% python3 -q
>>> import numpy as np
>>> import numpy.linalg as la
>>> np.set_printoptions(precision=2, suppress=True, linewidth=140)
>>> tidy = lambda a: np.round(a, 2) + 0
>>> rng = np.random.default_rng(97638)
>>> z = rng.integers(0, 2, 5)
>>> F = np.triu((z[:, None] == z) & (rng.random((5, 5)) < 0.8), 1).astype(int)
>>> F += F.T
>>> F
array([[0, 1, 1, 0, 0],
       [1, 0, 1, 0, 0],
       [1, 1, 0, 0, 0],
       [0, 0, 0, 0, 1],
       [0, 0, 0, 1, 0]])
>>> [round(float(la.det(F[:i, :i])), 2) + 0 for i in range(1, 6)]
[0.0, -1.0, 2.0, 0.0, -2.0]
>>> tidy(la.eigvalsh(F).min())
np.float64(-1.0)
>>> evals, vecs = la.eigh(F)
>>> print(np.unique(evals.round(6) + 0, return_counts=True)[1])
[3 1 1]
>>> tidy(la.eigvalsh(F + 2 * np.eye(5)))
array([1., 1., 1., 3., 4.])
>>> tidy(np.abs(vecs[:, -1]))
array([0.58, 0.58, 0.58, 0.  , 0.  ])
>>> evals.sum(), np.trace(F)
(np.float64(0.0), np.int64(0))
>>> print((evals > 1e-8).sum(), (evals < -1e-8).sum())
2 3
>>> tidy(vecs @ np.diag(evals) @ vecs.T)
array([[0., 1., 1., 0., 0.],
       [1., 0., 1., 0., 0.],
       [1., 1., 0., 0., 0.],
       [0., 0., 0., 0., 1.],
       [0., 0., 0., 1., 0.]])
>>> tidy(vecs.T @ F @ vecs)
array([[-1.,  0.,  0.,  0.,  0.],
       [ 0., -1.,  0.,  0.,  0.],
       [ 0.,  0., -1.,  0.,  0.],
       [ 0.,  0.,  0.,  1.,  0.],
       [ 0.,  0.,  0.,  0.,  2.]])
>>> tidy(vecs.T @ vecs)
array([[1., 0., 0., 0., 0.],
       [0., 1., 0., 0., 0.],
       [0., 0., 1., 0., 0.],
       [0., 0., 0., 1., 0.],
       [0., 0., 0., 0., 1.]])
>>> tidy(la.det(F))
np.float64(-2.0)
>>> tidy(np.abs(la.eigvals(F)).max())
np.float64(2.0)
>>> (F + F.T) / 2
array([[0., 1., 1., 0., 0.],
       [1., 0., 1., 0., 0.],
       [1., 1., 0., 0., 0.],
       [0., 0., 0., 0., 1.],
       [0., 0., 0., 1., 0.]])
>>> la.matrix_power(F, 4)
array([[6, 5, 5, 0, 0],
       [5, 6, 5, 0, 0],
       [5, 5, 6, 0, 0],
       [0, 0, 0, 1, 0],
       [0, 0, 0, 0, 1]])
>>> tidy(np.sort(np.abs(la.eigvals(F))))
array([1., 1., 1., 1., 2.])
